% ipython --no-banner

In [1]: import numpy as np

In [2]: from numpy import linalg as LA

In [3]: np.set_printoptions(precision=2, suppress=True, linewidth=140, floatmode="fixed")

In [4]: tidy = lambda a: np.round(a, 2) + 0

In [5]: J = np.load("test4.npy")

In [6]: J
Out[6]: 
array([[-1.39, -1.12,  0.91, -1.67, -2.63, -1.07,  2.67, -1.43, -0.15],
       [ 0.66,  0.45, -4.70,  1.14,  0.41, -3.28,  2.22,  1.53,  0.31],
       [ 1.51, -1.15,  2.57,  0.52, -4.24, -2.50, -0.51, -1.94, -0.79],
       [-0.23, -0.48,  4.01, -2.63, -0.54, -2.37,  0.28, -0.26,  0.24],
       [ 1.91, -1.47, -0.57,  0.08,  0.67,  3.99,  2.15, -0.17,  1.44],
       [-3.24, -0.67, -3.38, -0.51, -4.07, -0.98, -0.42,  1.35, -0.13],
       [ 2.62,  1.95,  1.83, -0.28,  4.20, -5.54, -0.11,  3.29, -0.47],
       [ 2.01, -0.78,  2.07, -1.19,  0.29, -2.36,  0.71, -2.94, -1.74],
       [-1.94,  0.06, -1.70, -0.91, -2.65, -4.29,  0.12,  3.89, -0.20],
       [-1.23,  0.65,  3.33, -0.74,  1.59, -1.22, -1.15,  1.00, -0.13]])

In [7]: x0 = np.array([-1, 3, -9, -5, -9, -3, 5, -2, 8])

In [8]: y = J @ x0

In [9]: b, lr = np.zeros(9), 1 / LA.norm(J, 2) ** 2

In [10]: for i in range(150):
    ...:     b -= lr * J.T @ (J @ b - y)
    ...:     if i % 50 == 0: print(i, round(LA.norm(J @ b - y), 2))
    ...: 
0 31.0
50 6.17
100 4.73

In [11]: tidy(LA.cond(J))
Out[11]: np.float64(20.66)

In [12]: x0 = np.array([1, 1, 0, 2, 1, 2, 2, 1, 2])

In [13]: tidy(J @ x0)
Out[13]: array([ -7.01,   3.83, -12.38, -10.47,  16.26, -10.71,  -0.74, -10.58, -11.20,  -4.47])

In [14]: np.sign((J @ x0).round(6))
Out[14]: array([-1.00,  1.00, -1.00, -1.00,  1.00, -1.00, -1.00, -1.00, -1.00, -1.00])

In [15]: LA.norm(J @ x0) <= LA.norm(J, 2) * LA.norm(x0) + 1e-9
Out[15]: np.True_

In [16]: (J @ x0).argmax()
Out[16]: np.int64(4)

In [17]: tidy((J * x0).sum(axis=1))
Out[17]: array([ -7.01,   3.83, -12.38, -10.47,  16.26, -10.71,  -0.74, -10.58, -11.20,  -4.47])

In [18]: tidy(J @ np.ones(9))
Out[18]: array([ -5.88,  -1.26,  -6.53,  -1.98,   8.03, -12.05,   7.49,  -3.93,  -7.62,   2.10])

In [19]: J @ np.eye(9)[8]
Out[19]: array([-0.15,  0.31, -0.79,  0.24,  1.44, -0.13, -0.47, -1.74, -0.20, -0.13])

In [20]: tidy(np.einsum("ij,j->i", J, x0))
Out[20]: array([ -7.01,   3.83, -12.38, -10.47,  16.26, -10.71,  -0.74, -10.58, -11.20,  -4.47])

In [21]: M = np.loadtxt("run4.csv", delimiter=",")

In [22]: M
Out[22]: 
array([[ 9.00,  0.00,  0.00,  0.00,  0.00,  0.00,  0.00],
       [ 0.00,  6.00,  0.00,  0.00,  0.00,  0.00,  0.00],
       [ 0.00,  0.00,  6.00,  0.00,  0.00,  0.00,  0.00],
       [ 0.00,  0.00,  0.00, -1.00,  0.00,  0.00,  0.00],
       [ 0.00,  0.00,  0.00,  0.00,  8.00,  0.00,  0.00],
       [ 0.00,  0.00,  0.00,  0.00,  0.00,  9.00,  0.00],
       [ 0.00,  0.00,  0.00,  0.00,  0.00,  0.00,  5.00]])

In [23]: tidy(LA.norm(M, axis=0))
Out[23]: array([9.00, 6.00, 6.00, 1.00, 8.00, 9.00, 5.00])

In [24]: M @ M.T
Out[24]: 
array([[81.00,  0.00,  0.00,  0.00,  0.00,  0.00,  0.00],
       [ 0.00, 36.00,  0.00,  0.00,  0.00,  0.00,  0.00],
       [ 0.00,  0.00, 36.00,  0.00,  0.00,  0.00,  0.00],
       [ 0.00,  0.00,  0.00,  1.00,  0.00,  0.00,  0.00],
       [ 0.00,  0.00,  0.00,  0.00, 64.00,  0.00,  0.00],
       [ 0.00,  0.00,  0.00,  0.00,  0.00, 81.00,  0.00],
       [ 0.00,  0.00,  0.00,  0.00,  0.00,  0.00, 25.00]])

In [25]: tidy(LA.pinv(M))
Out[25]: 
array([[ 0.11,  0.00,  0.00,  0.00,  0.00,  0.00,  0.00],
       [ 0.00,  0.17,  0.00,  0.00,  0.00,  0.00,  0.00],
       [ 0.00,  0.00,  0.17,  0.00,  0.00,  0.00,  0.00],
       [ 0.00,  0.00,  0.00, -1.00,  0.00,  0.00,  0.00],
       [ 0.00,  0.00,  0.00,  0.00,  0.12,  0.00,  0.00],
       [ 0.00,  0.00,  0.00,  0.00,  0.00,  0.11,  0.00],
       [ 0.00,  0.00,  0.00,  0.00,  0.00,  0.00,  0.20]])

In [26]: tidy(LA.svd(M, compute_uv=False))
Out[26]: array([9.00, 9.00, 8.00, 6.00, 6.00, 5.00, 1.00])

In [27]: ev, V = LA.eigh(M)

In [28]: x0 = np.array([0, 2, 1, 1, 2, 2, 0])

In [29]: tidy(x0 @ M @ x0 / (x0 @ x0)), ev[0], ev[-1]
Out[29]: (np.float64(6.93), np.float64(-1.0), np.float64(9.0))

In [30]: tidy(LA.eigvalsh(M[1:, 1:]))
Out[30]: array([-1.00,  5.00,  6.00,  6.00,  8.00,  9.00])

In [31]: x0 @ M @ x0
Out[31]: np.float64(97.0)

In [32]: tidy(LA.eigvalsh(M).min())
Out[32]: np.float64(-1.0)

In [33]: np.all(LA.eigvalsh(M) > 0)
Out[33]: np.False_

In [34]: O, V = LA.qr(M[:, :1])[0], LA.qr(M[:, 1:])[0]

In [35]: sig = LA.svd(O.T @ V, compute_uv=False)

In [36]: tidy(LA.norm(O @ O.T - V @ V.T, 2))
Out[36]: np.float64(1.0)

In [37]: (sig > 0.9).sum()
Out[37]: np.int64(0)

In [38]: rng = np.random.default_rng(2145)

In [39]: t = np.sort(rng.uniform(-2, 2, 23))

In [40]: A = np.c_[t, t ** 2, t ** 3] @ np.array([[-1, 3, -3, 2, 3, 2, 3, 2, 3, 2, 3],
    ...:     [3, -2, 2, -2, 2, 2, -1, -3, 3, -2, 2],
    ...:     [-2, 1, 0, -1, -3, 0, -2, 0, 0, -2, -1]])

In [41]: tidy(A)
Out[41]: 
array([[ 24.70, -18.67,  12.37,  -4.22,  20.20,   3.13,   3.66, -13.93,   4.70,   2.09,   7.59],
       [ 23.04, -17.62,  11.83,  -4.25,  18.42,   2.86,   2.96, -13.26,   4.28,   1.54,   6.85],
       [ 10.90,  -9.57,   7.34,  -3.80,   6.19,   0.80,  -1.16,  -7.74,   1.20,  -1.56,   1.73],
       [  1.67,  -2.30,   2.15,  -1.47,  -0.58,  -0.50,  -1.57,  -1.90,  -0.75,  -1.32,  -0.88],
       [  1.19,  -1.79,   1.71,  -1.18,  -0.68,  -0.49,  -1.34,  -1.46,  -0.74,  -1.10,  -0.85],
       [  1.03,  -1.61,   1.55,  -1.07,  -0.69,  -0.48,  -1.25,  -1.31,  -0.72,  -1.01,  -0.82],
       [  0.68,  -1.18,   1.15,  -0.80,  -0.65,  -0.43,  -0.98,  -0.93,  -0.65,  -0.77,  -0.72],
       [  0.33,  -0.67,   0.66,  -0.46,  -0.49,  -0.32,  -0.61,  -0.51,  -0.47,  -0.45,  -0.50],
       [  0.31,  -0.64,   0.63,  -0.44,  -0.47,  -0.31,  -0.59,  -0.48,  -0.46,  -0.43,  -0.49],
       [ -0.09,   0.72,  -0.70,   0.39,   0.96,   0.74,   0.73,   0.33,   1.11,   0.36,   1.01],
       [ -0.07,   0.81,  -0.77,   0.41,   1.11,   0.88,   0.81,   0.33,   1.32,   0.37,   1.18],
       [ -0.01,   1.10,  -0.99,   0.38,   1.59,   1.45,   0.99,   0.26,   2.17,   0.27,   1.82],
       [  0.03,   1.24,  -1.06,   0.31,   1.79,   1.77,   1.02,   0.17,   2.66,   0.13,   2.16],
       [  0.07,   1.41,  -1.11,   0.14,   2.00,   2.23,   0.96,   0.00,   3.35,  -0.16,   2.60],
       [ -0.07,   2.12,  -0.93,  -1.31,   1.86,   4.36,  -0.32,  -1.25,   6.54,  -2.50,   4.23],
       [ -0.17,   2.27,  -0.84,  -1.70,   1.64,   4.78,  -0.73,  -1.54,   7.17,  -3.12,   4.48],
       [ -0.60,   2.70,  -0.53,  -2.93,   0.73,   5.94,  -2.13,  -2.44,   8.91,  -5.10,   5.06],
       [ -0.68,   2.76,  -0.48,  -3.11,   0.57,   6.10,  -2.34,  -2.56,   9.14,  -5.39,   5.13],
       [ -0.97,   3.00,  -0.30,  -3.78,  -0.03,   6.65,  -3.15,  -3.02,   9.98,  -6.47,   5.35],
       [ -1.26,   3.21,  -0.13,  -4.40,  -0.64,   7.14,  -3.91,  -3.44,  10.71,  -7.48,   5.52],
       [ -1.96,   3.68,   0.24,  -5.74,  -2.06,   8.13,  -5.60,  -4.31,  12.19,  -9.66,   5.78],
       [ -2.00,   3.71,   0.27,  -5.82,  -2.15,   8.18,  -5.70,  -4.36,  12.28,  -9.80,   5.80],
       [ -5.89,   5.94,   1.96, -11.84,  -9.78,  11.91, -13.78,  -7.91,  17.87, -19.74,   6.01]])

In [42]: # rows and columns are dependent

In [43]: t = np.radians(15)

In [44]: r_ = np.eye(11)

In [45]: r_[8, 8] = r_[5, 5] = np.cos(t)

In [46]: r_[8, 5], r_[5, 8] = -np.sin(t), np.sin(t)

In [47]: tidy(r_)
Out[47]: 
array([[ 1.00,  0.00,  0.00,  0.00,  0.00,  0.00,  0.00,  0.00,  0.00,  0.00,  0.00],
       [ 0.00,  1.00,  0.00,  0.00,  0.00,  0.00,  0.00,  0.00,  0.00,  0.00,  0.00],
       [ 0.00,  0.00,  1.00,  0.00,  0.00,  0.00,  0.00,  0.00,  0.00,  0.00,  0.00],
       [ 0.00,  0.00,  0.00,  1.00,  0.00,  0.00,  0.00,  0.00,  0.00,  0.00,  0.00],
       [ 0.00,  0.00,  0.00,  0.00,  1.00,  0.00,  0.00,  0.00,  0.00,  0.00,  0.00],
       [ 0.00,  0.00,  0.00,  0.00,  0.00,  0.97,  0.00,  0.00,  0.26,  0.00,  0.00],
       [ 0.00,  0.00,  0.00,  0.00,  0.00,  0.00,  1.00,  0.00,  0.00,  0.00,  0.00],
       [ 0.00,  0.00,  0.00,  0.00,  0.00,  0.00,  0.00,  1.00,  0.00,  0.00,  0.00],
       [ 0.00,  0.00,  0.00,  0.00,  0.00, -0.26,  0.00,  0.00,  0.97,  0.00,  0.00],
       [ 0.00,  0.00,  0.00,  0.00,  0.00,  0.00,  0.00,  0.00,  0.00,  1.00,  0.00],
       [ 0.00,  0.00,  0.00,  0.00,  0.00,  0.00,  0.00,  0.00,  0.00,  0.00,  1.00]])

In [48]: other = A @ r_.T

In [49]: tidy(np.abs(other - A).max(axis=0))
Out[49]: array([0.00, 0.00, 0.00, 0.00, 0.00, 4.22, 0.00, 0.00, 3.69, 0.00, 0.00])

In [50]: np.allclose(LA.norm(A, axis=1), LA.norm(other, axis=1))
Out[50]: True
